$ ipython --no-banner

In [1]: import numpy as np

In [2]: np.set_printoptions(suppress=True, linewidth=140)

In [3]: def rnd(a):
   ...:     return np.round(a, 3) + 0
   ...: 

In [4]: E = np.load("run12.npy")

In [5]: E
Out[5]: 
array([[  0.449, -38.413, -22.424,  24.206, -28.6  ,  51.146, -18.063],
       [-43.454,  -6.722,  26.541,   3.126,   8.786, -28.867,  22.453],
       [ -0.003, -38.227, -23.803,  25.038, -27.819,  50.236, -18.121],
       [-43.465,  -5.718,  26.424,   3.637,   6.228, -31.326,  21.248],
       [ -0.084, -39.707, -23.955,  25.445, -28.663,  49.695, -18.629],
       [ -1.75 , -37.839, -23.553,  25.773, -29.415,  51.067, -17.768],
       [ -0.489, -36.815, -24.404,  23.406, -28.935,  48.96 , -18.161],
       [ -0.453, -36.576, -24.082,  25.787, -30.683,  50.481, -17.069],
       [-42.485,  -4.929,  26.575,   4.391,   8.487, -30.066,  21.403],
       [-45.297,  -7.026,  26.938,   4.1  ,   6.598, -31.119,  21.3  ],
       [-44.972,  -6.24 ,  25.559,   4.283,   8.857, -29.64 ,  21.634],
       [-43.366,  -5.2  ,  26.001,   3.901,   9.781, -31.187,  21.635],
       [ -1.043, -38.719, -23.2  ,  24.58 , -31.449,  50.401, -18.282],
       [ -1.435, -36.297, -23.792,  27.567, -31.412,  50.109, -18.759],
       [-43.37 ,  -6.751,  27.414,   4.168,   9.24 , -30.94 ,  23.523],
       [  1.156, -38.673, -23.392,  24.404, -29.734,  49.512, -19.824],
       [-45.206,  -4.593,  26.283,   5.358,   9.968, -30.943,  21.785],
       [  0.995, -36.916, -25.059,  25.96 , -30.675,  50.571, -17.627],
       [-42.385,  -6.653,  26.593,   3.733,   6.788, -32.524,  20.158],
       [ -0.374, -39.669, -23.832,  26.917, -30.636,  50.725, -18.335],
       [-44.206,  -5.401,  27.226,   3.135,   8.33 , -29.406,  19.862],
       [-42.671,  -5.953,  26.304,   3.54 ,   7.012, -31.155,  19.622],
       [  1.169, -38.905, -24.665,  25.448, -29.461,  47.13 , -17.77 ],
       [ -2.497, -38.616, -24.755,  25.698, -29.16 ,  51.228, -16.436],
       [-43.992,  -8.012,  25.997,   3.31 ,   8.466, -31.53 ,  20.974],
       [-45.162,  -7.01 ,  26.784,   4.809,   5.949, -28.002,  22.611],
       [-44.007,  -2.922,  25.549,   2.124,   8.884, -28.419,  20.333],
       [-43.929,  -5.159,  26.255,   3.421,   8.518, -30.037,  19.955],
       [ -0.245, -38.644, -24.902,  25.663, -31.305,  51.397, -17.495],
       [-42.706,  -6.969,  26.638,   4.36 ,   6.7  , -31.151,  23.522],
       [-45.246,  -4.573,  24.073,   3.904,   8.744, -30.294,  22.259]])

In [6]: proj = E @ np.linalg.solve(E.T @ E, E.T)

In [7]: rnd(np.trace(proj))
Out[7]: np.float64(7.0)

In [8]: np.allclose(proj @ proj, proj)
Out[8]: True
